$ python -q
>>> import numpy as np
>>> import numpy.linalg as la
>>> np.set_printoptions(suppress=True, linewidth=100)
>>> def tidy(a):
...     return np.round(a, 2) + 0
... 
>>> F = np.load("mat.npy")
>>> F
array([[10,  0,  3, 17],
       [12,  0,  0,  0],
       [ 7,  4,  2, 11],
       [10,  0,  0,  5],
       [13,  0,  0,  0],
       [12,  0,  0,  0],
       [ 3, 20,  2,  7],
       [ 3,  6,  9, 28],
       [ 6,  0,  7, 25],
       [ 9, 12,  0,  0]])
>>> u, r1 = F[4], F[0]
>>> u @ u
np.int64(169)
>>> pr = (u @ r1) / (u @ u) * u
>>> r1 - pr
array([ 0.,  0.,  3., 17.])
>>> (r1 - pr) @ u
np.float64(0.0)
>>> tidy(la.norm(u + r1) ** 2 + la.norm(u - r1) ** 2)
np.float64(1134.0)
>>> pr
array([10.,  0.,  0.,  0.])
>>> rng = np.random.default_rng(299)
>>> lab = rng.permutation(4)
>>> M2 = F[:, lab] * rng.choice([-1, 1], 4)
>>> M2
array([[ -3, -17, -10,   0],
       [  0,   0, -12,   0],
       [ -2, -11,  -7,  -4],
       [  0,  -5, -10,   0],
       [  0,   0, -13,   0],
       [  0,   0, -12,   0],
       [ -2,  -7,  -3, -20],
       [ -9, -28,  -3,  -6],
       [ -7, -25,  -6,   0],
       [  0,   0,  -9, -12]])
>>> U, _, Vt = la.svd(F.T @ M2)
>>> tidy(la.lstsq(F, M2)[0])
array([[ 0.,  0., -1.,  0.],
       [ 0.,  0.,  0., -1.],
       [-1.,  0.,  0.,  0.],
       [ 0., -1.,  0.,  0.]])
>>> lab
array([2, 3, 0, 1])
>>> proj = F @ la.solve(F.T @ F, F.T)
>>> tidy(proj @ F[:, 0])
array([10., 12.,  7., 10., 13., 12.,  3.,  3.,  6.,  9.])
>>> tidy(la.eigvalsh(proj))
array([0., 0., 0., 0., 0., 0., 1., 1., 1., 1.])
>>> tidy(np.diag(proj))
array([0.51, 0.28, 0.21, 0.28, 0.33, 0.28, 0.71, 0.68, 0.38, 0.34])
>>> tidy(la.norm(F, 2))
np.float64(48.56)
>>> tidy(la.norm(F[9], 1)), tidy(la.norm(F[9], np.inf))
(np.float64(21.0), np.float64(12.0))
>>> tidy(la.norm(F, axis=1))
array([19.95, 12.  , 13.78, 11.18, 13.  , 12.  , 21.49, 30.17, 26.65, 15.  ])
>>> la.norm(F, axis=1).argmax()
np.int64(7)
>>> tidy(la.norm(F[9] - F[0]))
np.float64(21.05)
>>> tidy(la.norm(F) ** 2 / la.norm(F, 2) ** 2)
np.float64(1.47)
>>> J = np.loadtxt("out2.csv", delimiter=",")
>>> J
array([[ 1.65,  2.43, -0.96],
       [ 5.86,  2.09, -0.82],
       [ 1.75, -1.99, -3.39],
       [-1.36, -0.68, -4.05],
       [ 4.34,  3.19,  2.3 ],
       [ 1.64, -4.1 ,  3.87],
       [ 0.64,  4.74,  1.1 ],
       [ 4.09,  0.86,  0.63],
       [ 0.82,  0.05,  0.19],
       [-0.16,  1.44, -1.39],
       [ 0.78, -1.38, -0.24],
       [-1.76, -1.06,  2.56],
       [ 0.56, -1.1 ,  0.34],
       [ 3.07,  0.11,  1.24],
       [-3.82, -1.92, -1.01],
       [ 3.6 , -1.23,  0.84],
       [-2.41,  1.43, -0.85],
       [-1.81, -6.07,  3.03],
       [-1.69,  1.01,  0.95],
       [-0.97, -1.07,  3.  ],
       [-4.37,  1.44,  2.3 ],
       [ 3.32, -3.82, -2.77],
       [ 3.56, -3.92,  1.96],
       [ 2.08,  0.14,  0.39],
       [-0.32,  3.36, -1.59],
       [ 3.46,  0.47,  2.59],
       [-0.62,  5.94,  2.1 ],
       [-0.22, -1.65,  1.2 ],
       [-0.51, -0.47, -0.66]])
>>> gram = np.cov(J, rowvar=False)
>>> tidy(np.corrcoef(J.T))
array([[ 1.  ,  0.02, -0.01],
       [ 0.02,  1.  , -0.06],
       [-0.01, -0.06,  1.  ]])
>>> np.median(J, axis=0)
array([0.64, 0.05, 0.63])
>>> gram.shape
(3, 3)
>>> np.argwhere(np.triu(np.abs(np.corrcoef(J.T)) > 0.8, 1))
array([], shape=(0, 2), dtype=int64)
>>> tidy(gram)
array([[ 6.41,  0.13, -0.04],
       [ 0.13,  7.11, -0.33],
       [-0.04, -0.33,  3.93]])
>>> M2 = J / np.sqrt((J ** 2).mean(axis=1, keepdims=True))
>>> la.matrix_rank(J - J.mean(axis=1, keepdims=True))
np.int64(2)
>>> tidy(la.norm(M2, axis=1))
array([1.73, 1.73, 1.73, 1.73, 1.73, 1.73, 1.73, 1.73, 1.73, 1.73, 1.73, 1.73, 1.73, 1.73, 1.73,
       1.73, 1.73, 1.73, 1.73, 1.73, 1.73, 1.73, 1.73, 1.73, 1.73, 1.73, 1.73, 1.73, 1.73])
